$ python -q
>>> import numpy as np
>>> import numpy.linalg as la
>>> np.set_printoptions(suppress=True, linewidth=100)
>>> m1 = np.loadtxt("out18.csv", delimiter=",")
>>> m1
array([[-0.4, -0.1, -0.1,  0.6, -0.8, -0.4],
       [-0.1, -0.2,  0.1, -0.1, -0.1,  0. ],
       [-0.8,  0. , -0.1,  1.3, -1.5, -0.9],
       [-0.9,  0. ,  0. ,  1.2, -1.5, -0.7],
       [ 0. , -0.1,  0. ,  0. ,  0. ,  0. ],
       [-1.2,  0.1,  0.1,  1.8, -2.1, -1.3],
       [ 0. ,  0.1,  0.1,  0.1,  0. ,  0.2],
       [ 0. ,  0. ,  0. ,  0.1,  0.1, -0.1],
       [-1.3,  0. ,  0. ,  1.7, -2.1, -1.2],
       [-0.4, -0.3, -0.1,  0.6, -0.5, -0.3],
       [-1.1,  0.1,  0. ,  2.1, -2.2, -1.1],
       [-1.4,  0.1,  0. ,  1.8, -2.1, -1.1],
       [ 0. ,  0. ,  0. , -0.1,  0. ,  0.1],
       [-1.2,  0.1,  0.1,  1.8, -2.1, -1.4],
       [ 0. , -0.1,  0.1,  0.2, -0.2,  0. ],
       [ 0.2,  0.1,  0.1,  0. ,  0.3, -0.1],
       [-0.4, -0.1,  0. ,  0.7, -0.8, -0.3]])
>>> x0 = np.array([4, -3, 0, 3, 4, -4])
>>> y = m1 @ x0
>>> print(np.round(la.lstsq(m1, y)[0], 1) + 0)
[ 4. -3.  0.  3.  4. -4.]
>>> np.round(la.pinv(m1) @ m1, 1) + 0
array([[1., 0., 0., 0., 0., 0.],
       [0., 1., 0., 0., 0., 0.],
       [0., 0., 1., 0., 0., 0.],
       [0., 0., 0., 1., 0., 0.],
       [0., 0., 0., 0., 1., 0.],
       [0., 0., 0., 0., 0., 1.]])
>>> y.round(1)
array([-1.1, -0.5, -1.7, -3.2,  0.3, -2.9, -0.8,  1.1, -3.7,  0.3, -2.8, -4.5, -0.7, -2.5,  0.1,
        2.1, -1.2])
>>> rng = np.random.default_rng(93323)
>>> y = y + 0.1 * rng.normal(size=17)
>>> print(y.round(1))
[-1.1 -0.5 -1.6 -3.1  0.2 -2.9 -0.9  1.4 -3.8  0.3 -2.9 -4.6 -0.7 -2.5  0.3  2.1 -1.1]
>>> coef, *_ = la.lstsq(m1, y)
>>> print([round(float(la.norm(la.solve(m1.T @ m1 + lam * np.eye(6), m1.T @ y))), 2) for lam in (0, 1, 10, 100)])
[8.43, 1.65, 0.89, 0.41]
>>> x0 = np.array([5, 9, 4, 9, 3, 5])
>>> y = m1 @ x0
>>> coef, lr = np.zeros(6), 1 / la.norm(m1, 2) ** 2
>>> for i in range(30):
...     coef -= lr * m1.T @ (m1 @ coef - y)
...     if i % 5 == 0: print(i, round(la.norm(m1 @ coef - y), 1))
... 
0 7.5
5 7.3
10 7.2
15 7.1
20 6.9
25 6.8
>>> coef.round(1)
array([0.8, 1. , 0.3, 0.6, 0.6, 0.4])
>>> round(la.cond(m1), 1)
np.float64(33.4)
